>>> import numpy as np
>>> np.set_printoptions(suppress=True, linewidth=200)
>>> tidy = lambda a: np.round(a, 2) + 0
>>> K = np.load("block19.npy")
>>> print(K)
[[-1.6  -0.2   0.2 ]
 [ 1.6  -2.3  -0.4 ]
 [ 0.7  -0.2   0.5 ]
 [ 0.69 -0.1   0.45]]
>>> f = np.array([2, 1, 0])
>>> print(tidy(np.correlate(K[3], K[0], "full")))
[ 0.14 -0.16 -0.99  0.07 -0.72]
>>> print(tidy(np.cross(K[3, :3], K[0, :3])))
[ 0.07 -0.86 -0.3 ]
>>> print(tidy(np.array([np.convolve(row, f, "same") for row in K])))
[[-2.    0.2   0.2 ]
 [-3.   -3.1  -0.4 ]
 [ 0.3   0.8   0.5 ]
 [ 0.49  0.8   0.45]]
>>> x = np.array([0, 1, 0])
>>> rhs = K @ x
>>> b, lr = np.zeros(3), 1 / np.linalg.norm(K, 2) ** 2
>>> for i in range(40):
...     b -= lr * K.T @ (K @ b - rhs)
...     if i % 10 == 0: print(i, round(np.linalg.norm(K @ b - rhs), 2))
... 
0 0.82
10 0.1
20 0.04
30 0.03
>>> print(tidy(np.linalg.cond(K)))
4.24
>>> data = np.load("out4.npy")
>>> print(data)
[[  3.75 -17.12  -1.79]
 [  3.58 -16.53  -1.66]
 [  1.41  -9.07  -0.34]
 [  1.15  -8.16  -0.23]
 [  1.04  -7.8   -0.2 ]
 [  0.46  -5.74  -0.04]
 [  0.44  -5.67  -0.04]
 [  0.15  -4.6   -0.01]
 [ -0.27  -2.84  -0.02]
 [ -0.43  -1.93  -0.07]
 [ -0.5   -1.29  -0.11]
 [  0.09   0.04   0.05]
 [  1.46   0.13   1.09]
 [  2.01   0.09   1.63]
 [  3.4    0.01   3.22]
 [  4.63   0.01   4.86]
 [  5.43   0.06   6.04]
 [  6.4    0.17   7.54]
 [  7.02   0.28   8.56]
 [  7.49   0.37   9.36]]
>>> def softmax(z):
...     e = np.exp(z - z.max(axis=-1, keepdims=True))
...     return e / e.sum(axis=-1, keepdims=True)
... 
>>> print(tidy(softmax(data).sum(axis=1)))
[1. 1. 1. 1. 1. 1. 1. 1. 1. 1. 1. 1. 1. 1. 1. 1. 1. 1. 1. 1.]
>>> print(tidy(softmax(data[10])))
[0.34 0.15 0.5 ]
>>> print(tidy(softmax(10 * data[10])))
[0.02 0.   0.98]
>>> print(tidy(softmax(data[10] + -1)))
[0.34 0.15 0.5 ]
>>> att = data @ data.T / np.sqrt(3)
>>> print(tidy(softmax(att)[10] @ data))
[  3.67 -16.83  -1.73]
>>> print(softmax(att).round(6).argmax(axis=1))
[ 0  0  0  0  0  0  0  0  0  0  0 19 19 19 19 19 19 19 19 19]
